$ python3 -q
>>> import numpy as np
>>> np.set_printoptions(precision=2, suppress=True, linewidth=100)
>>> arr = np.loadtxt("dump.csv", delimiter=",")
>>> arr
array([[  3.48,   4.11,  14.91, -11.63],
       [  4.66,   3.99,  13.66, -13.  ],
       [  2.53,   2.24,  14.49, -11.6 ],
       [  2.89,   2.92,  14.77,  -9.87],
       [  3.81,   2.04,  15.11, -12.  ],
       [  2.27,   0.99,  15.26, -11.15],
       [  0.14,   2.22,  15.42, -12.43],
       [  1.43,   2.97,  15.88, -13.56],
       [  2.66,   4.01,  15.53, -13.76],
       [  2.83,   1.59,  14.1 , -12.68],
       [  3.09,   3.22,  15.09, -12.92],
       [  1.4 ,   5.  ,  14.24, -14.09],
       [  2.79,   2.26,  14.55, -11.09],
       [  2.54,   5.23,  14.88, -12.77],
       [  3.98,   1.21,  17.14, -12.34],
       [  3.25,   2.51,  14.19, -10.72],
       [  3.04,   2.91,  13.2 , -10.93],
       [  2.25,   2.64,  15.72, -13.84],
       [  3.3 ,   2.86,  14.21, -11.16],
       [  2.8 ,   3.4 ,  14.7 , -11.06],
       [  5.26,   0.93,  17.39, -11.53],
       [  4.4 ,   1.74,  13.73, -11.2 ],
       [  3.65,   3.52,  14.8 , -11.5 ],
       [  4.04,   3.42,  13.86, -13.06],
       [  4.17,   4.89,  15.34, -13.62],
       [  1.44,   1.81,  15.08, -13.  ],
       [  2.62,   2.38,  15.04, -11.8 ],
       [  4.44,   3.05,  15.95, -11.28],
       [  3.8 ,   2.2 ,  13.55,  -9.88],
       [  2.39,   2.3 ,  14.79, -14.01],
       [  3.37,   2.88,  14.87, -12.2 ],
       [  2.8 ,   1.25,  15.88, -14.23],
       [  0.38,   1.91,  15.57, -11.82],
       [  3.82,   3.47,  14.66, -12.45],
       [  1.76,   2.42,  15.32, -13.98]])
>>> P = arr @ np.linalg.solve(arr.T @ arr, arr.T)
>>> np.round(np.linalg.eigvalsh(P), 2) + 0
array([0., 0., 0., 0., 0., 0., 0., 0., 0., 0., 0., 0., 0., 0., 0., 0., 0., 0., 0., 0., 0., 0., 0.,
       0., 0., 0., 0., 0., 0., 0., 0., 1., 1., 1., 1.])
>>> np.round(np.trace(P), 2)
np.float64(4.0)
>>> D = np.linalg.norm(arr[:, None] - arr[None], axis=-1)
>>> D[:5, :5]
array([[0.  , 2.2 , 2.14, 2.21, 2.14],
       [2.2 , 0.  , 3.2 , 3.91, 2.76],
       [2.14, 3.2 , 0.  , 1.91, 1.49],
       [2.21, 3.91, 1.91, 0.  , 2.5 ],
       [2.14, 2.76, 1.49, 2.5 , 0.  ]])
>>> np.unravel_index(D.round(6).argmax(), D.shape)
(np.int64(11), np.int64(20))
>>> np.flatnonzero(D[17] < D.mean() / 2)
array([ 7, 17, 29, 34])
>>> print(D.shape)
(35, 35)
>>> D[17].round(6).argsort(kind="stable")[:4]
array([17, 34,  7, 29])
>>> D.mean(axis=1).argmax()
np.int64(20)
>>> left, sig, VT = np.linalg.svd(arr)
>>> np.argmax(sig[:-1] / (sig[1:] + 1e-6)) + 1
np.int64(1)
>>> other = left[:, :1] @ np.diag(sig[:1]) @ VT[:1]
>>> round(np.linalg.norm(arr - other) / np.linalg.norm(arr), 2)
np.float64(0.09)
>>> round(np.abs(arr - other).max(), 2)
np.float64(2.8)
>>> f, g = arr[3], arr[0]
>>> round(float(f @ f), 2)
332.45
>>> pr = (f @ g) / (f @ f) * f
>>> round((g - pr) @ f, 2)
np.float64(-0.0)
>>> g - pr
array([ 0.38,  0.97, -0.95, -1.03])
>>> pr
array([  3.1 ,   3.14,  15.86, -10.6 ])
>>> W0 = np.array([[1.05, -1.0, 2.0, 2.0, -2.0, 2.0, -2.0, 1.0],
...     [-2.0, -0.95, -2.0, -2.0, 1.0, 0.0, 1.0, 0.0],
...     [-1.0, 2.0, 0.05, -1.0, 1.0, 0.0, -2.0, 2.0],
...     [-2.0, 1.0, 1.0, 1.05, 0.0, -1.0, -1.0, -2.0],
...     [0.0, -2.0, 0.0, 0.0, 2.05, 0.0, -2.0, 2.0],
...     [-2.0, 1.0, -1.0, -1.0, -1.0, -1.95, 2.0, 0.0],
...     [-2.0, 0.0, 2.0, 2.0, 1.0, 1.0, 2.05, 2.0],
...     [1.0, -1.0, 2.0, 2.0, -2.0, 2.0, -2.0, 1.05]])
>>> W0.shape
(8, 8)
>>> np.unravel_index(np.abs(W0).argmax(), W0.shape)
(np.int64(4), np.int64(4))
>>> W0.sum(axis=0)
array([-6.95, -0.95,  4.05,  3.05,  0.05,  2.05, -3.95,  6.05])
>>> W0.mean(axis=0)
array([-0.87, -0.12,  0.51,  0.38,  0.01,  0.26, -0.49,  0.76])
>>> np.linalg.matrix_rank(W0)
np.int64(8)
>>> left, sig, VT = np.linalg.svd(W0)
>>> print(sig.round(2) + 0)
[8.06 4.95 4.78 3.87 2.85 2.36 1.56 0.  ]
>>> other = left[:, :7] @ np.diag(sig[:7]) @ VT[:7]
>>> print(np.round(np.linalg.norm(W0 - other) / np.linalg.norm(W0), 2))
0.0
>>> np.linalg.matrix_rank(W0, rtol=0.05)
np.int64(7)
>>> np.linalg.matrix_rank(other)
np.int64(7)
>>> m1 = np.loadtxt("out6.csv", delimiter=",")
>>> m1
array([[ -0.7,  -0.4,  -0.2,   0.5,   0.6],
       [  0.8,  -0.5,  -0.7,   0.6,  -1.3],
       [ -1. ,   1.1,  -0.1,  -0.3,  -0.3],
       [  1.1,   0.2,   1.2,   0. ,  -0.5],
       [  0.8,   1.2,  -0.8,   1.5,   0.7],
       [  1.8,  -1.6,  -1. ,   0.5,  -0.2],
       [ -1.3,  -1.9,   1.5,   0.3,  -0.4],
       [  4. , -10. , -12. , -11. , -14. ],
       [  0.7,   0. ,  -0.7,  -2.1,   0.2],
       [ -2.2,  -0.2,   0. ,   0.2,  -0.8],
       [  0. ,   2.5,   2. ,   0.4,   0.7],
       [  0.3,  -0.5,   0.7,   0.1,   0. ],
       [  0.1,  -1.7,   1.6,  -1. ,   1.2],
       [ -2.2,  -0.9,  -0.1,  -0.4,  -0.8],
       [  2.1,  -0.1,  -0.6,   1.1,  -1. ],
       [  0.8,   1.1,   0.5,  -2.3,   0.6],
       [ -1. ,   0.4,   0.1,  -0.5,   1.3],
       [  1.2,   1.1,   0.4,   0.4,   0.5],
       [  0.8,   0.4,  -1.2,  -1.6,   0.9],
       [  0.5,   1. ,   1.3,   0. ,  -0.5],
       [ -0.9,   2.2,  -0.1,  -1.3,  -0.9],
       [  0.2,  -1.5,  -1.4,  -0.7,   2. ],
       [ -1.2,   2.5,  -0.8,   1.1,   1.1],
       [  0.5,   0.6,   0.7,   0.2,   0. ],
       [  1.2,   0.3,   1.3,  -0.5,   1.2],
       [ -0.8,   0.7,   0.9,   0.6,   0. ],
       [  0.8,  -0.6,  -0.2,   0.1,   0.7],
       [  1. ,   0.3,   0.7,   0.2,  -1.6],
       [  0.9,  -0.8,  -0.6,  -0.9,   0.1],
       [  0.4,   1.7,  -0.3,  -0.7,   0.6],
       [  1.7,  -0.6,   1.5,   0. ,  -2. ],
       [ -0.7,  -1.4,   0. ,   0.3,  -0.1],
       [  0.5,  -0.1,  -0.5,   0.4,   1. ],
       [ -1.1,   1. ,  -1.6,  -2.1,  -0.3]])
>>> Xs = m1 - m1.mean(axis=0)
>>> V = np.linalg.svd(Xs)[2][:1]
>>> other = Xs - Xs @ V.T @ V
>>> print(round(np.linalg.norm(other) / np.linalg.norm(Xs), 2))
0.43
>>> other.std(axis=0)
array([1.05, 0.96, 0.81, 0.83, 0.8 ])
>>> (Xs @ V.T).std(axis=0)
array([4.17])
>>> cent = m1[[25, 21]].astype(float)
>>> for _ in range(6):
...     idx = np.linalg.norm(m1[:, None] - cent, axis=-1).argmin(axis=1)
...     cent = np.array([m1[idx == j].mean(axis=0) for j in range(2)])
... 
>>> idx
array([0, 0, 0, 0, 0, 0, 0, 1, 0, 0, 0, 0, 0, 0, 0, 0, 0, 0, 0, 0, 0, 0, 0, 0, 0, 0, 0, 0, 0, 0, 0,
       0, 0, 0])
>>> cent[1] - cent[0]
array([  3.85, -10.17, -12.11, -10.82, -14.08])
>>> np.bincount(idx)
array([33,  1])
>>> O, r_ = np.linalg.qr(m1)
>>> O.shape, r_.shape
((34, 5), (5, 5))
>>> np.abs(np.diag(r_))
array([ 7.46, 10.6 ,  8.28,  6.34,  6.9 ])
>>> print(np.allclose(r_.T @ r_, m1.T @ m1))
True
>>> np.trace(O @ O.T)
np.float64(5.0)
>>> round(abs(r_[0, 0]), 2), round(float(np.linalg.norm(m1[:, 0])), 2)
(np.float64(7.46), 7.46)
>>> other = np.array([[9, 1], [1, 5], [2, 3], [8, 8], [7, 7]])
>>> np.einsum("ij->j", m1)
array([  9.1,  -4.5,  -8.5, -16.9, -11.3])
>>> np.linalg.matrix_rank(m1 @ other)
np.int64(2)
>>> print(np.vstack([m1, other.T]).shape)
(36, 5)
